$ ipython --no-banner

In [1]: import numpy as np

In [2]: from numpy import linalg as LA

In [3]: np.set_printoptions(precision=1, suppress=True, linewidth=100, sign=" ")

In [4]: rnd = lambda a: np.round(a, 1) + 0

In [5]: W0 = np.load("dump.npy")

In [6]: print(W0)
[[  0.4   1.9   0.7   0.    0.2   0. ]
 [ -0.9  -4.4  -1.5   0.1  -0.5   0. ]
 [  3.8  16.8   5.5  -0.1   2.   -0.2]
 [ -0.1  -0.4  -0.2   0.    0.    0.1]
 [  2.8  12.3   4.1  -0.1   1.4  -0.2]
 [ -0.3  -1.1  -0.6  -0.1   0.    0.1]
 [  2.1   9.5   3.2   0.2   1.    0. ]
 [  2.3  10.5   3.3  -0.1   1.1  -0.1]
 [ -0.6  -1.8  -0.7   0.1  -0.2   0. ]
 [ -1.1  -5.   -1.6  -0.1  -0.5   0. ]
 [ -3.  -11.9  -3.9   0.   -1.4  -0.2]
 [  2.1   9.8   3.2   0.    1.2   0. ]
 [  0.4   2.    0.6  -0.1   0.2   0. ]
 [  3.4  14.8   4.9   0.    1.6   0.1]
 [  2.5  10.5   3.6   0.    1.2   0.1]
 [  0.   -0.2   0.    0.1   0.1  -0.1]
 [  0.6   3.3   1.1  -0.1   0.4   0. ]
 [  0.8   3.8   1.2   0.    0.5   0. ]]

In [7]: # column 1 dominates

In [8]: idx = W0[:, 4] > np.median(W0[:, 4])

In [9]: r0 = W0[idx].mean(axis=0) - W0[~idx].mean(axis=0)

In [10]: print(rnd(r0))
[  2.8  12.5   4.1   0.    1.4   0. ]

In [11]: print(np.argsort(-np.abs(r0).round(6), kind="stable"))
[ 1  2  0  4  3  5]

In [12]: print(rnd((((W0 - W0.mean(axis=0)) @ r0 > 0) == idx).mean()))
0.9

In [13]: dist = LA.norm(W0[:, None] - W0[None], axis=-1)

In [14]: print(dist[3].round(6).argsort(kind="stable")[:4])
[  3  15   5   8]

In [15]: print(np.flatnonzero(dist[3] < dist.mean() / 2))
[  0   1   3   5   8  12  15  16  17]

In [16]: print(np.unravel_index(dist.round(6).argmax(), dist.shape))
(np.int64(2), np.int64(10))

In [17]: print(dist.mean(axis=1).argmax())
10

In [18]: arr = np.load("out10.npy")

In [19]: print(arr)
[[ 0 -1  2  1 -3  2  1]
 [ 0  0  0  2  3  2 -3]
 [ 0  0  0 -2  2  0  0]
 [ 0  0  0  0 -2 -2  2]
 [ 0  0  0  0  0 -3  0]
 [ 0  0  0  0  0  0  2]
 [ 0  0  0  0  0  0  0]]

In [20]: # null space of dimension 2

In [21]: left, s, Vh = LA.svd(arr)

In [22]: evecs = Vh[:(s > 1e-8).sum()]

In [23]: rng = np.random.default_rng(868)

In [24]: vec = arr[1] + 4 * arr[5] + rng.integers(2) * np.eye(7)[6]

In [25]: print(vec)
[ 0.  0.  0.  2.  3.  2.  5.]

In [26]: print(rnd(LA.norm(vec - evecs.T @ evecs @ vec)))
0.0

In [27]: print(np.allclose(evecs.T @ evecs @ vec, vec))
True

In [28]: print(LA.matrix_rank(np.vstack([arr, vec])))
5

In [29]: print(rnd(np.diag(evecs.T @ evecs)))
[ 0.   0.2  0.8  1.   1.   1.   1. ]

In [30]: m1 = np.loadtxt("mat.csv", delimiter=",")

In [31]: print(m1)
[[ 0.6  8. ]
 [-0.4 -8. ]
 [ 0.9  7. ]
 [ 1.6  7. ]]

In [32]: # column 1 dominates

In [33]: vec = np.array([-3, 3])

In [34]: y = m1 @ vec

In [35]: print(rnd(LA.solve(m1.T @ m1, m1.T @ y)))
[-3.  3.]

In [36]: y = y + 0.1 * rng.normal(size=4)

In [37]: print(rnd(y))
[ 22.1 -23.   18.2  16.1]

In [38]: b, *_ = LA.lstsq(m1, y)

In [39]: print([round(float(LA.norm(LA.solve(m1.T @ m1 + lam * np.eye(2), m1.T @ y))), 2) for lam in (0, 1, 10, 100)])
[4.36, 3.15, 2.55, 1.84]

In [40]: print(rnd(m1.T @ (y - m1 @ b)))
[ 0.  0.]

In [41]: A = np.loadtxt("x.csv", delimiter=",")

In [42]: print(A)
[[ 0. -4. -2.]
 [ 0.  0.  2.]
 [ 0.  0.  0.]]

In [43]: # triangular

In [44]: print(rnd(LA.matrix_power(A, 3)))
[[ 0.  0.  0.]
 [ 0.  0.  0.]
 [ 0.  0.  0.]]

In [45]: print((A - A.T) / 2)
[[ 0. -2. -1.]
 [ 2.  0.  1.]
 [ 1. -1.  0.]]

In [46]: print(rnd(np.abs(LA.eigvals(A)).max()))
0.0

In [47]: print(A @ A)
[[ 0.  0. -8.]
 [ 0.  0.  0.]
 [ 0.  0.  0.]]

In [48]: def softmax(z):
    ...:     e = np.exp(z - z.max(axis=-1, keepdims=True))
    ...:     return e / e.sum(axis=-1, keepdims=True)
    ...: 

In [49]: print(rnd(softmax(m1).sum(axis=1)))
[ 1.  1.  1.  1.]

In [50]: S = m1 @ m1.T / np.sqrt(2)

In [51]: print(rnd(softmax(S + np.triu(np.full(S.shape, -np.inf), 1))))
[[ 1.  0.  0.  0.]
 [ 0.  1.  0.  0.]
 [ 1.  0.  0.  0.]
 [ 1.  0.  0.  0.]]

In [52]: print(rnd(softmax(S)))
[[ 1.  0.  0.  0.]
 [ 0.  1.  0.  0.]
 [ 1.  0.  0.  0.]
 [ 1.  0.  0.  0.]]

In [53]: print(rnd(softmax(S)[0] @ m1))
[ 0.6  8. ]

In [54]: J = np.load("sample19.npy")

In [55]: print(rnd(J))
[[-2.5  0.7  0.9]
 [ 0.7 -2.   1.2]
 [ 0.9  1.2 -1.5]]

In [56]: # equal to its transpose

In [57]: print(rnd(LA.det(2 * J)), rnd(LA.det(J)))
0.0 0.0

In [58]: print(rnd(LA.eigvals(J).sum().real))
-6.0

In [59]: print(rnd(np.poly(J)))
[ 1.  6.  9.  0.]

In [60]: print(rnd(LA.det(J[::-1])))
0.0

In [61]: print(rnd(LA.det(J.T)))
0.0

In [62]: print(rnd(np.kron(np.eye(2, dtype=int), J)))
[[-2.5  0.7  0.9  0.   0.   0. ]
 [ 0.7 -2.   1.2  0.   0.   0. ]
 [ 0.9  1.2 -1.5  0.   0.   0. ]
 [ 0.   0.   0.  -2.5  0.7  0.9]
 [ 0.   0.   0.   0.7 -2.   1.2]
 [ 0.   0.   0.   0.9  1.2 -1.5]]
